In [1]: import numpy as np

In [2]: np.set_printoptions(suppress=True, linewidth=140)

In [3]: mat = np.array([[0.6, 0.8, 2.0, 1.4],
   ...:     [-1.1, 1.6, -0.2, -0.8],
   ...:     [0.1, 1.4, 1.3, 0.1],
   ...:     [-1.3, -1.5, 0.2, 0.1],
   ...:     [-1.6, -1.5, 0.2, -1.9],
   ...:     [0.8, -2.4, 1.7, -0.1],
   ...:     [0.2, 0.0, 0.5, 0.5]])

In [4]: mat
Out[4]: 
array([[ 0.6,  0.8,  2. ,  1.4],
       [-1.1,  1.6, -0.2, -0.8],
       [ 0.1,  1.4,  1.3,  0.1],
       [-1.3, -1.5,  0.2,  0.1],
       [-1.6, -1.5,  0.2, -1.9],
       [ 0.8, -2.4,  1.7, -0.1],
       [ 0.2,  0. ,  0.5,  0.5]])

In [5]: def softmax(z):
   ...:     e = np.exp(z - z.max(axis=-1, keepdims=True))
   ...:     return e / e.sum(axis=-1, keepdims=True)
   ...: 

In [6]: np.round(softmax(mat[3] + 4), 3)
Out[6]: array([0.097, 0.079, 0.433, 0.392])

In [7]: np.round(softmax(mat).sum(axis=1), 3)
Out[7]: array([1., 1., 1., 1., 1., 1., 1.])

In [8]: S = mat @ mat.T / np.sqrt(4)

In [9]: np.round(softmax(S)[3] @ mat, 3)
Out[9]: array([-0.871, -1.427,  0.549, -0.649])

In [10]: softmax(S).round(6).argmax(axis=1)
Out[10]: array([0, 1, 0, 4, 4, 5, 0])

In [11]: B = np.array([[2, -1], [-3, 3], [0, 3], [0, 3]])

In [12]: np.round(np.einsum("ik,kj->ij", mat, B), 3)
Out[12]: 
array([[-1.2, 12. ],
       [-7. ,  2.9],
       [-4. ,  8.3],
       [ 1.9, -2.3],
       [ 1.3, -8. ],
       [ 8.8, -3.2],
       [ 0.4,  2.8]])

In [13]: np.linalg.matrix_rank(mat @ B)
Out[13]: np.int64(2)

In [14]: np.round(np.einsum("ij->j", mat), 3)
Out[14]: array([-2.3, -1.6,  5.7, -0.7])

In [15]: A = np.load("block8.npy")

In [16]: A
Out[16]: 
array([[0, 0, 0, 1, 0, 0],
       [0, 0, 1, 0, 1, 1],
       [0, 1, 0, 0, 0, 0],
       [1, 0, 0, 0, 0, 1],
       [0, 1, 0, 0, 0, 1],
       [0, 1, 0, 1, 1, 0]])

In [17]: rng = np.random.default_rng(79)

In [18]: B = A + rng.integers(-2, 3, (6, 5)) @ rng.integers(-2, 3, (5, 6))

In [19]: B
Out[19]: 
array([[-14,   4,  -2,  -1,   8,  -2],
       [ 10,  -3,   2,   4,  -4,   2],
       [ 13,   4,  -3,  -4,  -3,  -2],
       [  4,   4,   4,  -4,   8,  -2],
       [  0,  -7,   0,   7,  -7,   7],
       [  2,   5,   6,  -5,  13,  -2]])

In [20]: B - A
Out[20]: 
array([[-14,   4,  -2,  -2,   8,  -2],
       [ 10,  -3,   1,   4,  -5,   1],
       [ 13,   3,  -3,  -4,  -3,  -2],
       [  3,   4,   4,  -4,   8,  -3],
       [  0,  -8,   0,   7,  -7,   6],
       [  2,   4,   6,  -6,  12,  -2]])

In [21]: np.round(np.linalg.svd(B - A, compute_uv=False), 3) + 0
Out[21]: array([26.267, 20.863,  9.425,  2.576,  1.828,  0.   ])

In [22]: x = np.array([2, 2, 1, -2, 0, 1])

In [23]: h = np.maximum(B @ x, 0)

In [24]: h
Out[24]: array([ 0, 10, 37, 26,  0, 28])

In [25]: B.T @ h
Out[25]: array([ 741,  362,  181, -352,  421, -162])

In [26]: B * (h > 1e-9)[:, None]
Out[26]: 
array([[ 0,  0,  0,  0,  0,  0],
       [10, -3,  2,  4, -4,  2],
       [13,  4, -3, -4, -3, -2],
       [ 4,  4,  4, -4,  8, -2],
       [ 0,  0,  0,  0,  0,  0],
       [ 2,  5,  6, -5, 13, -2]])

In [27]: np.maximum(B @ (3 * x), 0)
Out[27]: array([  0,  30, 111,  78,   0,  84])

In [28]: arr = np.loadtxt("a.csv", delimiter=",")

In [29]: arr
Out[29]: 
array([[14.,  4., 17., 13., 21., 11., 14.],
       [ 4., 19., 15., 10., 14., 16.,  0.],
       [17., 15., 29., 21., 30., 21., 14.],
       [13., 10., 21., 28., 20., 16., 12.],
       [21., 14., 30., 20., 36., 23., 18.],
       [11., 16., 21., 16., 23., 22.,  8.],
       [14.,  0., 14., 12., 18.,  8., 19.]])

In [30]: arr[0] @ arr[3]
Out[30]: np.float64(1707.0)

In [31]: np.round(np.linalg.norm(arr, axis=1), 3)
Out[31]: array([37.789, 33.971, 57.732, 47.896, 63.922, 46.379, 35.847])

In [32]: np.round(np.linalg.norm(arr[0], 1), 3), round(float(np.linalg.norm(arr[0], np.inf)), 3)
Out[32]: (np.float64(94.0), 21.0)

In [33]: np.linalg.norm(arr, axis=1).argmax()
Out[33]: np.int64(4)

In [34]: round(float(np.linalg.norm(arr[0] - arr[3])), 3)
Out[34]: 17.55

In [35]: [round(float(x), 3) for x in np.linalg.svd(arr, compute_uv=False)[:3]]
Out[35]: [122.313, 24.234, 12.655]

In [36]: np.argsort(-np.linalg.norm(arr, axis=0).round(6), kind="stable")[:3]
Out[36]: array([4, 2, 3])

In [37]: np.linalg.lstsq(arr[:-1].T, arr[-1])[2]
Out[37]: np.int32(6)

In [38]: np.allclose(arr[:-1].T @ np.linalg.lstsq(arr[:-1].T, arr[-1])[0], arr[-1])
Out[38]: True

In [39]: x = np.array([0, 5, 4, 3, 2, 4, 4])

In [40]: arr @ np.ones(7)
Out[40]: array([ 94.,  78., 147., 120., 162., 117.,  85.])

In [41]: (arr * x).sum(axis=1)
Out[41]: array([269., 277., 454., 370., 486., 378., 236.])

In [42]: np.linalg.norm(arr @ x) <= np.linalg.norm(arr, 2) * np.linalg.norm(x) + 1e-9
Out[42]: np.True_

In [43]: arr * x
Out[43]: 
array([[  0.,  20.,  68.,  39.,  42.,  44.,  56.],
       [  0.,  95.,  60.,  30.,  28.,  64.,   0.],
       [  0.,  75., 116.,  63.,  60.,  84.,  56.],
       [  0.,  50.,  84.,  84.,  40.,  64.,  48.],
       [  0.,  70., 120.,  60.,  72.,  92.,  72.],
       [  0.,  80.,  84.,  48.,  46.,  88.,  32.],
       [  0.,   0.,  56.,  36.,  36.,  32.,  76.]])

In [44]: np.linalg.matrix_rank(arr)
Out[44]: np.int64(6)

In [45]: np.unravel_index(np.abs(arr).argmax(), arr.shape)
Out[45]: (np.int64(4), np.int64(4))

In [46]: np.abs(arr).max()
Out[46]: np.float64(36.0)

In [47]: np.round(np.linalg.svd(arr, compute_uv=False), 3) + 0
Out[47]: array([122.313,  24.234,  12.655,   3.688,   2.778,   1.333,   0.   ])

In [48]: arr.sum(axis=0)
Out[48]: array([ 94.,  78., 147., 120., 162., 117.,  85.])

In [49]: feats = np.loadtxt("out8.csv", delimiter=",")

In [50]: feats
Out[50]: 
array([[0., 0., 1., 1., 1., 0.],
       [0., 0., 0., 1., 0., 0.],
       [1., 0., 0., 1., 0., 1.],
       [1., 1., 1., 0., 1., 1.],
       [1., 0., 0., 1., 0., 0.],
       [0., 0., 1., 1., 0., 0.]])

In [51]: lab = rng.permutation(6)

In [52]: lab
Out[52]: array([3, 2, 0, 4, 1, 5])

In [53]: B = feats[lab][:, lab]

In [54]: round(np.linalg.det(B), 3), np.round(np.linalg.det(feats[lab]), 3)
Out[54]: (np.float64(-1.0), np.float64(-1.0))

In [55]: ev, V = np.linalg.eigh(feats)

In [56]: x = np.array([-1, 1, -2, -1, 2, 0])

In [57]: x @ feats @ x
Out[57]: np.float64(0.0)

In [58]: np.round(V * np.abs(ev) @ V.T, 3)
Out[58]: 
array([[ 1.454,  0.348,  0.113,  0.522,  0.212,  0.659],
       [ 0.348,  0.696,  0.348, -0.174,  0.348,  0.348],
       [ 0.113,  0.348,  1.454,  0.522,  0.659,  0.212],
       [ 0.522, -0.174,  0.522,  2.089,  0.174,  0.174],
       [ 0.212,  0.348,  0.659,  0.174,  1.144,  0.249],
       [ 0.659,  0.348,  0.212,  0.174,  0.249,  1.144]])

In [59]: x @ feats @ x / (x @ x), round(ev[0], 3), np.round(ev[-1], 3)
Out[59]: (np.float64(0.0), np.float64(-1.824), np.float64(3.044))

In [60]: np.abs(feats).sum(axis=1).max(), round(float(np.abs(ev).max()), 3)
Out[60]: (np.float64(5.0), 3.044)

In [61]: np.round(V * np.maximum(ev, 0) @ V.T, 3)
Out[61]: 
array([[0.727, 0.174, 0.556, 0.761, 0.606, 0.329],
       [0.174, 0.348, 0.174, 0.413, 0.174, 0.174],
       [0.556, 0.174, 0.727, 0.761, 0.329, 0.606],
       [0.761, 0.413, 0.761, 1.044, 0.587, 0.587],
       [0.606, 0.174, 0.329, 0.587, 0.572, 0.125],
       [0.329, 0.174, 0.606, 0.587, 0.125, 0.572]])

In [62]: (np.sign(V[:, -1].round(6)) == np.sign(V[0, -1].round(6))).astype(int)
Out[62]: array([1, 1, 1, 1, 1, 1])

In [63]: feats @ feats
Out[63]: 
array([[3., 1., 1., 2., 1., 2.],
       [1., 1., 1., 0., 1., 1.],
       [1., 1., 3., 2., 2., 1.],
       [2., 0., 2., 5., 1., 1.],
       [1., 1., 2., 1., 2., 1.],
       [2., 1., 1., 1., 1., 2.]])

In [64]: np.trace(feats @ feats @ feats) // 6
Out[64]: np.float64(3.0)

In [65]: np.argwhere(np.triu(feats))
Out[65]: 
array([[0, 2],
       [0, 3],
       [0, 4],
       [1, 3],
       [2, 3],
       [2, 5],
       [3, 4],
       [3, 5]])

In [66]: low = np.diag(feats.sum(axis=1)) - feats

In [67]: np.linalg.matrix_rank(low)
Out[67]: np.int64(5)

In [68]: low
Out[68]: 
array([[ 3.,  0., -1., -1., -1.,  0.],
       [ 0.,  1.,  0., -1.,  0.,  0.],
       [-1.,  0.,  3., -1.,  0., -1.],
       [-1., -1., -1.,  5., -1., -1.],
       [-1.,  0.,  0., -1.,  2.,  0.],
       [ 0.,  0., -1., -1.,  0.,  2.]])

In [69]: K = np.loadtxt("test10.csv", delimiter=",")

In [70]: K.round(3)
Out[70]: 
array([[0.333, 0.333, 0.333],
       [0.333, 0.333, 0.333],
       [0.333, 0.333, 0.333]])

In [71]: gram = K.T @ K

In [72]: np.round(np.linalg.svd(K, compute_uv=False) ** 2, 3) + 0
Out[72]: array([1., 0., 0.])

In [73]: (K @ K.T).shape
Out[73]: (3, 3)

In [74]: np.round(np.linalg.eigvalsh(gram)[::-1], 3) + 0
Out[74]: array([1., 0., 0.])

In [75]: gram.round(3)
Out[75]: 
array([[0.333, 0.333, 0.333],
       [0.333, 0.333, 0.333],
       [0.333, 0.333, 0.333]])

In [76]: np.linalg.matrix_rank(gram)
Out[76]: np.int64(1)

In [77]: B = np.array([[5, 3], [0, 4], [3, 0]])

In [78]: np.round(B.T @ K.T, 3)
Out[78]: 
array([[2.667, 2.667, 2.667],
       [2.333, 2.333, 2.333]])

In [79]: np.round(np.einsum("ij,ij->i", K, K), 3)
Out[79]: array([0.333, 0.333, 0.333])

In [80]: np.round(np.einsum("ik,kj->ij", K, B), 3)
Out[80]: 
array([[2.667, 2.333],
       [2.667, 2.333],
       [2.667, 2.333]])

In [81]: np.round(np.einsum("ik,kj->ji", K, B), 3)
Out[81]: 
array([[2.667, 2.667, 2.667],
       [2.333, 2.333, 2.333]])
